$ ipython --no-banner

In [1]: import numpy as np

In [2]: from numpy import linalg as LA

In [3]: np.set_printoptions(precision=2, suppress=True, linewidth=160)

In [4]: data = np.load("arr.npy")

In [5]: data
Out[5]: 
array([[  6,  -6,   0,   0,   1],
       [ -3,   5,   0,  -8,  -2],
       [  0,   0,   0,   0,   0],
       [  5,  -5,  -2,  -4,  -3],
       [  1,  -1,   2,   4,   4],
       [ -4,   5,   1, -12,  -7],
       [ -7,  10,  -5,  -4,  -1],
       [ -4,   5,  -2,  -4,  -3],
       [  1,   0,  -4,  -8,  -6],
       [  5,  -5,  -2,  -4,  -3],
       [ -5,   5,   5,  -4,  -1],
       [  0,   0,   3,  -8,  -4],
       [  0,   0,   0,   0,   0],
       [ -9,  10,   3,  -8,  -4],
       [  1,   0,  -4,  -8,  -6],
       [  0,   0,   0,   0,   0],
       [ -4,   5,  -2,  -4,  -3],
       [  5,  -5,  -2,  -4,  -3],
       [ -4,   5,   1, -12,  -7],
       [ -4,   5,  -2,  -4,  -3],
       [ -9,  10,   3,  -8,  -4],
       [  0,   0,   3,  -8,  -4],
       [  0,   0,   0,   0,   0],
       [  0,   0,   0,   0,   0],
       [ -2,   4,  -1,   4,   6],
       [ -5,   5,   5,  -4,  -1],
       [ -4,   5,  -2,  -4,  -3],
       [  1,  -1,   2,   4,   4],
       [ -5,   5,   5,  -4,  -1],
       [ -9,  10,   3,  -8,  -4],
       [ -7,   9,   4,   0,   5],
       [ -7,  10,  -5,  -4,  -1],
       [  1,   0,  -4,  -8,  -6],
       [ -3,   4,   0,   0,   1],
       [ -8,  10,   2,  -4,   1],
       [-12,  15,   0,  -8,  -2],
       [ -4,   5,  -2,  -4,  -3],
       [ -8,   9,   5,  -4,   0],
       [ -7,  10,  -2, -12,  -5],
       [  5,  -5,  -2,  -4,  -3]])

In [6]: Xc = data - data.mean(axis=0)

In [7]: U, s, vt = LA.svd(Xc, full_matrices=False)

In [8]: np.round(s ** 2 / (s ** 2).sum(), 2) + 0
Out[8]: array([0.62, 0.29, 0.09, 0.01, 0.  ])

In [9]: round(np.log10(LA.cond(data)))
Out[9]: 2

In [10]: LA.matrix_rank(data, rtol=0.1)
Out[10]: np.int64(4)

In [11]: round(LA.norm(data, 2) / LA.norm(data), 2)
Out[11]: np.float64(0.84)

In [12]: hat = data @ LA.solve(data.T @ data, data.T)

In [13]: round(float(np.trace(hat)), 2)
Out[13]: 5.0

In [14]: np.round(LA.eigvalsh(hat), 2) + 0
Out[14]: 
array([0., 0., 0., 0., 0., 0., 0., 0., 0., 0., 0., 0., 0., 0., 0., 0., 0., 0., 0., 0., 0., 0., 0., 0., 0., 0., 0., 0., 0., 0., 0., 0., 0., 0., 0., 1., 1., 1.,
       1., 1.])

In [15]: print(np.diag(hat))
[0.24 0.23 0.   0.09 0.16 0.13 0.21 0.07 0.13 0.09 0.1  0.14 0.   0.12 0.13 0.   0.07 0.09 0.13 0.07 0.12 0.14 0.   0.   0.26 0.1  0.07 0.16 0.1  0.12 0.26
 0.21 0.13 0.21 0.18 0.18 0.07 0.25 0.18 0.09]

In [16]: cent = data[[0, 11]].astype(float)

In [17]: for _ in range(7):
    ...:     z = LA.norm(data[:, None] - cent, axis=-1).argmin(axis=1)
    ...:     cent = np.array([data[z == j].mean(axis=0) for j in range(2)])
    ...: 

In [18]: z
Out[18]: array([0, 1, 0, 0, 0, 1, 1, 1, 1, 0, 1, 1, 0, 1, 1, 0, 1, 0, 1, 1, 1, 1, 0, 0, 0, 1, 1, 0, 1, 1, 1, 1, 1, 1, 1, 1, 1, 1, 1, 0])

In [19]: cent[1] - cent[0]
Out[19]: array([-6.78,  7.85,  0.72, -5.77, -2.97])

In [20]: other = np.c_[data[:, :1] @ np.array([[6]]), np.array([2, 4, -2, -9, 3, 2, -7, 1, -3, 7, 8, -1, 1, 9, 8, -2, -9, -7, 4, -6, 8, -5, 9, 7, -5, -3, -4, 2, 9, 8, 2, -5, 0, 3, -9, -3, -7, -2, -8, 2])]

In [21]: other
Out[21]: 
array([[ 36,   2],
       [-18,   4],
       [  0,  -2],
       [ 30,  -9],
       [  6,   3],
       [-24,   2],
       [-42,  -7],
       [-24,   1],
       [  6,  -3],
       [ 30,   7],
       [-30,   8],
       [  0,  -1],
       [  0,   1],
       [-54,   9],
       [  6,   8],
       [  0,  -2],
       [-24,  -9],
       [ 30,  -7],
       [-24,   4],
       [-24,  -6],
       [-54,   8],
       [  0,  -5],
       [  0,   9],
       [  0,   7],
       [-12,  -5],
       [-30,  -3],
       [-24,  -4],
       [  6,   2],
       [-30,   9],
       [-54,   8],
       [-42,   2],
       [-42,  -5],
       [  6,   0],
       [-18,   3],
       [-48,  -9],
       [-72,  -3],
       [-24,  -7],
       [-48,  -2],
       [-42,  -8],
       [ 30,   2]])

In [22]: LA.matrix_rank(np.c_[data, other])
Out[22]: np.int64(6)

In [23]: LA.matrix_rank(other)
Out[23]: np.int64(2)

In [24]: M = np.array([[-16, 0, -10],
    ...:     [4, -12, 1],
    ...:     [1, -21, -2],
    ...:     [3, 9, 3],
    ...:     [-21, 1, -13],
    ...:     [-6, 14, -2],
    ...:     [34, 30, 25],
    ...:     [32, 24, 23],
    ...:     [-26, -30, -20],
    ...:     [5, -17, 1],
    ...:     [3, 25, 5]])

In [25]: z = M[:, 2] > np.median(M[:, 2])

In [26]: f = M[z].mean(axis=0) - M[~z].mean(axis=0)

In [27]: np.round((((M - M.mean(axis=0)) @ f > 0) == z).mean(), 2)
Out[27]: np.float64(0.91)

In [28]: ((M - M.mean(axis=0)) @ f > 0).astype(int)
Out[28]: array([0, 0, 0, 1, 0, 1, 1, 1, 0, 0, 1])

In [29]: U, s, vt = LA.svd(data)

In [30]: np.argmax(s[:-1] / (s[1:] + 1e-6)) + 1
Out[30]: np.int64(4)

In [31]: other = U[:, :4] @ np.diag(s[:4]) @ vt[:4]

In [32]: np.round(LA.norm(data - other) / LA.norm(data), 2)
Out[32]: np.float64(0.0)

In [33]: print(LA.matrix_rank(data, rtol=0.05))
4

In [34]: round(float(LA.norm(data - other, 2)), 2), round(float(s[4]), 2)
Out[34]: (0.3, 0.3)

In [35]: np.allclose(M[:-1].T @ LA.lstsq(M[:-1].T, M[-1])[0], M[-1])
Out[35]: True

In [36]: np.unique(M.round(6), axis=0).shape
Out[36]: (11, 3)

In [37]: np.abs(np.diag(LA.qr(M)[1])) > 1e-9
Out[37]: array([ True,  True, False])

In [38]: round(float(np.trace(LA.pinv(M) @ M)), 2)
Out[38]: 2.0

In [39]: U, s, vt = LA.svd(M)

In [40]: V = vt[:(s > 1e-8).sum()]

In [41]: rng = np.random.default_rng(7637)

In [42]: x = M[8] + 3 * M[7] + rng.integers(2) * np.eye(3)[1]

In [43]: print(x)
[70. 43. 49.]

In [44]: np.diag(V.T @ V)
Out[44]: array([0.72, 0.99, 0.29])

In [45]: K = np.loadtxt("m.csv", delimiter=",")

In [46]: K
Out[46]: 
array([[ 1.,  0.,  0.,  0.,  0.],
       [-3.,  1.,  0.,  0.,  0.],
       [-2.,  3.,  1.,  0.,  0.],
       [ 0., -2.,  0.,  1.,  0.],
       [-1., -3., -2., -2.,  1.]])

In [47]: other = K[0, 0] * K[1:] - np.outer(K[1:, 0], K[0])

In [48]: other
Out[48]: 
array([[ 0.,  1.,  0.,  0.,  0.],
       [ 0.,  3.,  1.,  0.,  0.],
       [ 0., -2.,  0.,  1.,  0.],
       [ 0., -3., -2., -2.,  1.]])

In [49]: K[:, 0] / K[0, 0]
Out[49]: array([ 1., -3., -2.,  0., -1.])

In [50]: np.flatnonzero(~other.round(6).any(axis=1))
Out[50]: array([], dtype=int64)

In [51]: LA.matrix_rank(other), LA.matrix_rank(K)
Out[51]: (np.int64(4), np.int64(5))

In [52]: th = np.radians(36)

In [53]: r_ = np.eye(5)

In [54]: r_[3, 3] = r_[1, 1] = np.cos(th)

In [55]: r_[3, 1], r_[1, 3] = -np.sin(th), np.sin(th)

In [56]: r_
Out[56]: 
array([[ 1.  ,  0.  ,  0.  ,  0.  ,  0.  ],
       [ 0.  ,  0.81,  0.  ,  0.59,  0.  ],
       [ 0.  ,  0.  ,  1.  ,  0.  ,  0.  ],
       [ 0.  , -0.59,  0.  ,  0.81,  0.  ],
       [ 0.  ,  0.  ,  0.  ,  0.  ,  1.  ]])

In [57]: other = K @ r_.T

In [58]: np.abs(other - K).max(axis=0)
Out[58]: array([0.  , 0.97, 0.  , 2.15, 0.  ])

In [59]: print(other)
[[ 1.    0.    0.    0.    0.  ]
 [-3.    0.81  0.   -0.59  0.  ]
 [-2.    2.43  1.   -1.76  0.  ]
 [ 0.   -1.03  0.    1.98  0.  ]
 [-1.   -3.6  -2.    0.15  1.  ]]

In [60]: other = K / LA.norm(K, axis=1, keepdims=True)

In [61]: gram = other @ other.T

In [62]: np.degrees(np.arccos(np.clip(gram[3, 0], -1, 1)))
Out[62]: np.float64(90.0)

In [63]: (np.abs(gram) > 0.9).astype(int)
Out[63]: 
array([[1, 1, 0, 0, 0],
       [1, 1, 0, 0, 0],
       [0, 0, 1, 0, 0],
       [0, 0, 0, 1, 0],
       [0, 0, 0, 0, 1]])

In [64]: print(LA.norm(other, axis=1))
[1. 1. 1. 1. 1.]

In [65]: print(np.argwhere(np.triu(np.abs(gram) > 0.95, 1)))
[]

In [66]: K.shape
Out[66]: (5, 5)

In [67]: LA.matrix_rank(K)
Out[67]: np.int64(5)

In [68]: K[:, 5]
IndexError: index 5 is out of bounds for axis 1 with size 5


In [69]: print(K.sum(axis=1))
[ 1. -2.  2. -1. -7.]

In [70]: K - K[0]
Out[70]: 
array([[ 0.,  0.,  0.,  0.,  0.],
       [-4.,  1.,  0.,  0.,  0.],
       [-3.,  3.,  1.,  0.,  0.],
       [-1., -2.,  0.,  1.,  0.],
       [-2., -3., -2., -2.,  1.]])

In [71]: K.sum(axis=0)
Out[71]: array([-5., -1., -1., -1.,  1.])

In [72]: np.abs(K).max()
Out[72]: np.float64(3.0)

In [73]: K.mean(axis=0)
Out[73]: array([-1. , -0.2, -0.2, -0.2,  0.2])

In [74]: print(LA.svd(K, compute_uv=False))
[5.48 3.9  1.9  0.33 0.08]

In [75]: hat = np.triu(np.array([[-2, 3, -3, 1, -3],
    ...:     [3, 0, -2, 1, -3],
    ...:     [2, 2, -2, 3, 0],
    ...:     [1, -1, 2, -3, -1],
    ...:     [-1, 2, -3, 3, 1]]), 1) + np.eye(5)

In [76]: other = hat @ K @ LA.inv(hat)

In [77]: print(LA.matrix_rank(other))
5

In [78]: np.trace(other), np.trace(K)
Out[78]: (np.float64(5.0), np.float64(5.0))

In [79]: other
Out[79]: 
array([[  1.,  -2.,   2.,   2.,  -4.],
       [  4., -10.,  -4.,  25.,   4.],
       [ -2.,   3.,   1.,  -1.,   2.],
       [  1.,  -2.,   1.,   1.,  -3.],
       [ -1.,   0.,  -5.,  14.,  12.]])

In [80]: feats = np.load("test5.npy")

In [81]: print(feats)
[[ 0.56  0.21 -0.6 ]
 [-0.76 -0.32  0.8 ]
 [ 0.72  0.29 -0.76]
 [-0.42 -0.15  0.46]
 [-0.26 -0.09  0.29]
 [ 0.56  0.21 -0.6 ]
 [ 0.56  0.21 -0.6 ]
 [ 0.91  0.47 -0.94]
 [-0.26 -0.09  0.29]
 [-0.49 -0.18  0.54]
 [ 0.09  0.03 -0.1 ]
 [-0.56 -0.21  0.6 ]
 [ 0.87  0.42 -0.91]
 [-0.67 -0.26  0.72]
 [ 0.18  0.06 -0.2 ]
 [ 0.35  0.12 -0.38]
 [-0.35 -0.12  0.38]
 [ 0.94  0.52 -0.96]
 [ 0.67  0.26 -0.72]
 [-0.67 -0.26  0.72]
 [-0.42 -0.15  0.46]
 [-0.82 -0.37  0.86]
 [ 0.42  0.15 -0.46]
 [ 0.62  0.24 -0.66]
 [-0.56 -0.21  0.6 ]
 [-0.87 -0.42  0.91]
 [ 0.96  0.56 -0.97]
 [ 0.79  0.35 -0.83]
 [ 0.42  0.15 -0.46]
 [-0.67 -0.26  0.72]
 [-0.26 -0.09  0.29]]

In [82]: LA.matrix_rank(feats, rtol=0.1)
Out[82]: np.int64(1)

In [83]: round(np.log10(LA.cond(feats)))
Out[83]: 3

In [84]: x = np.array([-2, 1, 1])

In [85]: h1 = np.maximum(feats @ x, 0)

In [86]: print(np.flatnonzero(h1 > 1e-9))
[ 1  3  4  8  9 11 13 16 19 20 21 24 25 29 30]

In [87]: np.tanh(feats @ x)
Out[87]: 
array([-0.91,  0.96, -0.96,  0.82,  0.62, -0.91, -0.91, -0.98,  0.62,  0.87, -0.24,  0.91, -0.98,  0.95, -0.46, -0.74,  0.74, -0.98, -0.95,  0.95,  0.82,
        0.97, -0.82, -0.93,  0.91,  0.98, -0.98, -0.97, -0.82,  0.95,  0.62])

In [88]: feats.T @ h1
Out[88]: array([-13.04,  -5.3 ,  13.93])

In [89]: print(feats * (h1 > 1e-9)[:, None])
[[ 0.    0.   -0.  ]
 [-0.76 -0.32  0.8 ]
 [ 0.    0.   -0.  ]
 [-0.42 -0.15  0.46]
 [-0.26 -0.09  0.29]
 [ 0.    0.   -0.  ]
 [ 0.    0.   -0.  ]
 [ 0.    0.   -0.  ]
 [-0.26 -0.09  0.29]
 [-0.49 -0.18  0.54]
 [ 0.    0.   -0.  ]
 [-0.56 -0.21  0.6 ]
 [ 0.    0.   -0.  ]
 [-0.67 -0.26  0.72]
 [ 0.    0.   -0.  ]
 [ 0.    0.   -0.  ]
 [-0.35 -0.12  0.38]
 [ 0.    0.   -0.  ]
 [ 0.    0.   -0.  ]
 [-0.67 -0.26  0.72]
 [-0.42 -0.15  0.46]
 [-0.82 -0.37  0.86]
 [ 0.    0.   -0.  ]
 [ 0.    0.   -0.  ]
 [-0.56 -0.21  0.6 ]
 [-0.87 -0.42  0.91]
 [ 0.    0.   -0.  ]
 [ 0.    0.   -0.  ]
 [ 0.    0.   -0.  ]
 [-0.67 -0.26  0.72]
 [-0.26 -0.09  0.29]]

In [90]: h1
Out[90]: 
array([0.  , 2.  , 0.  , 1.15, 0.72, 0.  , 0.  , 0.  , 0.72, 1.34, 0.  , 1.51, 0.  , 1.8 , 0.  , 0.  , 0.96, 0.  , 0.  , 1.8 , 1.15, 2.13, 0.  , 0.  , 1.51,
       2.23, 0.  , 0.  , 0.  , 1.8 , 0.72])

In [91]: print(np.maximum(feats @ (3 * x), 0))
[0.   6.   0.   3.45 2.16 0.   0.   0.   2.16 4.02 0.   4.53 0.   5.4  0.   0.   2.88 0.   0.   5.4  3.45 6.39 0.   0.   4.53 6.69 0.   0.   0.   5.4  2.16]
